$ python3 -q
>>> import numpy as np
>>> np.set_printoptions(precision=2, suppress=True, linewidth=140, sign=" ")
>>> tidy = lambda a: np.round(a, 2) + 0
>>> M = np.diag(20 * np.array([0, 0, 2, -3])) + np.array([[3, -4, 2, -5], [-1, -3, 1, 5], [-4, -1, 0, -5], [-4, -3, 1, 4]])
>>> M
array([[  3,  -4,   2,  -5],
       [ -1,  -3,   1,   5],
       [ -4,  -1,  40,  -5],
       [ -4,  -3,   1, -56]])
>>> tidy(np.linalg.norm(M, "nuc"))
np.float64(105.31)
>>> tidy(np.linalg.norm(M) ** 2 / np.linalg.norm(M, 2) ** 2)
np.float64(1.49)
>>> np.linalg.norm(M, axis=1).argmax()
np.int64(3)
>>> tidy(np.linalg.norm(M[3] - M[0]))
np.float64(51.5)
>>> tidy(np.linalg.norm(M, 2))
np.float64(57.29)
>>> ang = np.radians(36)
>>> Rm = np.eye(4)
>>> Rm[2, 2] = Rm[1, 1] = np.cos(ang)
>>> Rm[2, 1], Rm[1, 2] = -np.sin(ang), np.sin(ang)
>>> tidy(Rm)
array([[ 1.  ,  0.  ,  0.  ,  0.  ],
       [ 0.  ,  0.81,  0.59,  0.  ],
       [ 0.  , -0.59,  0.81,  0.  ],
       [ 0.  ,  0.  ,  0.  ,  1.  ]])
>>> other = M @ Rm.T
>>> np.allclose(np.linalg.norm(M, axis=1), np.linalg.norm(other, axis=1))
True
>>> tidy(np.linalg.svd(M, compute_uv=False)), tidy(np.linalg.svd(other, compute_uv=False))
(array([ 57.29,  39.68,   5.41,   2.93]), array([ 57.29,  39.68,   5.41,   2.93]))
>>> tidy(other)
array([[  3.  ,  -2.06,   3.97,  -5.  ],
       [ -1.  ,  -1.84,   2.57,   5.  ],
       [ -4.  ,  22.7 ,  32.95,  -5.  ],
       [ -4.  ,  -1.84,   2.57, -56.  ]])
>>> tidy(np.abs(other - M).max(axis=0))
array([  0.  ,  23.7 ,   7.05,   0.  ])
>>> tidy(np.linalg.det(Rm)), tidy(np.trace(Rm))
(np.float64(1.0), np.float64(3.62))
>>> evals, evecs = np.linalg.eig(other)
>>> tidy(np.sort(np.linalg.eigvals(np.linalg.inv(other))))
array([-0.23, -0.02,  0.03,  0.23])
>>> tidy(np.prod(evals))
np.float64(36028.0)
>>> tidy(np.sort(np.linalg.eigvals(other.T)))
array([-55.91,  -4.34,   4.37,  33.98])
>>> evals, evecs = np.linalg.eig(M)
>>> tidy(M @ evecs[:, 0] - evals[0] * evecs[:, 0])
array([ 0.,  0.,  0.,  0.])
>>> tidy(np.sort(np.linalg.eigvals(np.linalg.inv(M))))
array([-0.26, -0.02,  0.03,  0.24])
>>> feats = np.load("test2.npy")
>>> feats
array([[-0.08,  0.06,  0.01],
       [ 0.01, -0.01, -0.06],
       [ 0.05,  0.02, -0.01],
       [-0.09,  0.04,  0.  ],
       [-0.01,  0.06,  0.04],
       [ 0.05,  0.  , -0.01],
       [-0.06, -0.03,  0.05],
       [ 0.02, -0.01, -0.02],
       [ 0.01,  0.02,  0.03],
       [ 0.05, -0.04,  0.03],
       [ 0.03, -0.02,  0.05],
       [ 0.01, -0.06,  0.02],
       [ 0.02, -0.01, -0.04],
       [ 0.08, -0.02,  0.01],
       [-0.09,  0.01,  0.  ],
       [-0.02, -0.05, -0.03]])
>>> D = np.linalg.norm(feats[:, None] - feats[None], axis=-1)
>>> np.flatnonzero(D[4] < D.mean() / 2)
array([ 4])
>>> (D + 1e9 * np.eye(16)).round(6).argmin(axis=1)
array([  3,  12,   5,   0,   8,   2,  14,  12,   4,  10,   9,   9,   7,   5,   3,   7])
>>> D.mean(axis=1).argmax()
np.int64(0)
>>> np.unravel_index(D.round(6).argmax(), D.shape)
(np.int64(3), np.int64(13))
>>> tidy(np.linalg.norm(feats, axis=1))
array([ 0.1 ,  0.06,  0.05,  0.1 ,  0.07,  0.05,  0.08,  0.03,  0.04,  0.07,  0.06,  0.06,  0.05,  0.08,  0.09,  0.06])
>>> r0 = np.array([0, 2])
>>> np.correlate(M[1], M[0], "full")
array([  5,  13,  -7, -14,  -3, -17,  15])
>>> np.convolve(M[1], r0)
array([ 0, -2, -6,  2, 10])
>>> np.array([np.convolve(row, r0, "same") for row in M])
array([[ 0,  6, -8,  4],
       [ 0, -2, -6,  2],
       [ 0, -8, -2, 80],
       [ 0, -8, -6,  2]])
>>> np.polyval(r0, M[1])
array([ 2,  2,  2,  2])
>>> Xc = feats - feats.mean(axis=0)
>>> left, sv, Vh = np.linalg.svd(Xc, full_matrices=False)
>>> tidy((sv ** 2).sum() ** 2 / (sv ** 4).sum())
np.float64(2.22)
>>> np.abs(left[:, 0]).argmax()
np.int64(3)
>>> np.linalg.matrix_rank(Xc)
np.int64(3)
>>> other = np.c_[feats[:, :1] @ np.array([[-2]]), np.array([-6, 2, 5, -4, -3, 1, -4, 3, 1, -6, -9, 4, -7, 8, 3, -1])]
>>> other
array([[ 0.16, -6.  ],
       [-0.02,  2.  ],
       [-0.1 ,  5.  ],
       [ 0.18, -4.  ],
       [ 0.02, -3.  ],
       [-0.1 ,  1.  ],
       [ 0.12, -4.  ],
       [-0.04,  3.  ],
       [-0.02,  1.  ],
       [-0.1 , -6.  ],
       [-0.06, -9.  ],
       [-0.02,  4.  ],
       [-0.04, -7.  ],
       [-0.16,  8.  ],
       [ 0.18,  3.  ],
       [ 0.04, -1.  ]])
>>> tidy(np.linalg.norm(other - feats @ np.linalg.lstsq(feats, other)[0], axis=0))
array([  0.  ,  17.54])
>>> np.linalg.matrix_rank(other)
np.int64(2)
>>> mat = np.diag(10 * np.array([-2, -1, 1])) + np.array([[0, 0, 3], [-2, 3, 0], [0, -3, 1]])
>>> mat
array([[-20,   0,   3],
       [ -2,  -7,   0],
       [  0,  -3,  11]])
>>> q, Rm = np.linalg.qr(mat)
>>> tidy(q.T @ q)
array([[ 1.,  0.,  0.],
       [ 0.,  1.,  0.],
       [ 0.,  0.,  1.]])
>>> np.allclose(Rm.T @ Rm, mat.T @ mat)
True
>>> tidy(q)
array([[-1.  ,  0.09,  0.04],
       [-0.1 , -0.91, -0.39],
       [ 0.  , -0.4 ,  0.92]])
>>> tidy(q @ Rm)
array([[-20.,   0.,   3.],
       [ -2.,  -7.,   0.],
       [  0.,  -3.,  11.]])
>>> K = np.cumsum(np.array([[1, 2, 2],
...     [2, 2, 5],
...     [1, 4, 4],
...     [0, 1, 0],
...     [1, 4, 1],
...     [0, 4, 0],
...     [2, 3, 5],
...     [1, 4, 3],
...     [2, 2, 1],
...     [3, 3, 5],
...     [0, 4, 4],
...     [3, 5, 2],
...     [0, 2, 0],
...     [1, 2, 2],
...     [3, 5, 4],
...     [5, 2, 1],
...     [0, 5, 4],
...     [3, 1, 2]]), axis=0)
>>> K
array([[  1,   2,   2],
       [  3,   4,   7],
       [  4,   8,  11],
       [  4,   9,  11],
       [  5,  13,  12],
       [  5,  17,  12],
       [  7,  20,  17],
       [  8,  24,  20],
       [ 10,  26,  21],
       [ 13,  29,  26],
       [ 13,  33,  30],
       [ 16,  38,  32],
       [ 16,  40,  32],
       [ 17,  42,  34],
       [ 20,  47,  38],
       [ 25,  49,  39],
       [ 25,  54,  43],
       [ 28,  55,  45]])
>>> other = np.c_[K[:, :1] @ np.array([[-1]]), np.array([1, 1, 8, 6, 4, 6, 5, 2, 3, 0, 4, 8, 9, 5, 7, 9, 8, 1])]
>>> other
array([[ -1,   1],
       [ -3,   1],
       [ -4,   8],
       [ -4,   6],
       [ -5,   4],
       [ -5,   6],
       [ -7,   5],
       [ -8,   2],
       [-10,   3],
       [-13,   0],
       [-13,   4],
       [-16,   8],
       [-16,   9],
       [-17,   5],
       [-20,   7],
       [-25,   9],
       [-25,   8],
       [-28,   1]])
>>> tidy(np.linalg.norm(other - K @ np.linalg.lstsq(K, other)[0], axis=0))
array([  0.  ,  12.24])
>>> np.linalg.matrix_rank(np.c_[K, other])
np.int64(4)
>>> np.linalg.matrix_rank(other)
np.int64(2)
>>> tidy(np.linalg.norm(np.linalg.qr(K)[0].T @ other, axis=0) ** 2 / ((other ** 2).sum(axis=0) + 1e-12))
array([ 1.  ,  0.74])
>>> Xc = (K - K.mean(axis=0)) / K.std(axis=0)
>>> tidy(Xc.std(axis=0))
array([ 1.,  1.,  1.])
>>> coef = np.linalg.lstsq(np.delete(Xc, 1, axis=1), Xc[:, 1])[0]
>>> tidy(coef)
array([ 0.13,  0.86])
>>> P = K @ np.linalg.solve(K.T @ K, K.T)
>>> tidy(np.trace(P))
np.float64(3.0)
>>> m1 = np.array([[2, 3, 4], [0, 4, 4], [1, 2, 5]])
>>> m1[:, 1] = -3 * m1[:, 2]
>>> m1
array([[  2, -12,   4],
       [  0, -12,   4],
       [  1, -15,   5]])
>>> cov = m1.T @ m1
>>> np.linalg.matrix_rank(cov)
np.int64(2)
>>> cov
array([[   5,  -39,   13],
       [ -39,  513, -171],
       [  13, -171,   57]])
>>> tidy(np.linalg.svd(m1, compute_uv=False) ** 2)
array([ 572.98,    2.02,    0.  ])
>>> np.argsort(-np.linalg.norm(m1, axis=0).round(6), kind="stable")[:3]
array([ 1,  2,  0])
>>> [round(float(x), 2) for x in np.linalg.svd(m1, compute_uv=False)[:3]]
[23.94, 1.42, 0.0]
>>> tidy(np.linalg.norm(m1, 2) / np.linalg.norm(m1))
np.float64(1.0)
>>> np.linalg.cond(m1) > 100
np.True_
>>> W0 = np.minimum.outer(np.arange(1, 4), np.arange(1, 4)) * 4
>>> W0
array([[  4,   4,   4],
       [  4,   8,   8],
       [  4,   8,  12]])
>>> other = np.array([[1, 2], [0, 2], [2, 2], [1, 0]])
>>> np.einsum("ij->j", M)
array([ -6, -11,  44, -61])
>>> np.linalg.matrix_rank(M @ other)
np.int64(2)
>>> np.einsum("ij,ij->i", M, M)
array([   54,    36,  1642,  3162])
>>> other.T @ M.T
array([[  2,   6,  71, -58],
       [  2,  -6,  70, -12]])
>>> M @ other
array([[  2,   2],
       [  6,  -6],
       [ 71,  70],
       [-58, -12]])
>>> np.einsum("ik,kj->ji", M, other)
array([[  2,   6,  71, -58],
       [  2,  -6,  70, -12]])
>>> evals, evecs = np.linalg.eigh(W0)
>>> vec = np.array([3, -2, 3])
>>> vec @ W0 @ vec
np.int64(104)
>>> tidy(evecs * np.abs(evals) @ evecs.T)
array([[  4.,   4.,   4.],
       [  4.,   8.,   8.],
       [  4.,   8.,  12.]])
>>> tidy(evecs * np.maximum(evals, 0) @ evecs.T)
array([[  4.,   4.,   4.],
       [  4.,   8.,   8.],
       [  4.,   8.,  12.]])
>>> tidy(evecs * np.sqrt(evals) @ evecs.T)
array([[ 1.74,  0.78,  0.6 ],
       [ 0.78,  2.35,  1.38],
       [ 0.6 ,  1.38,  3.12]])
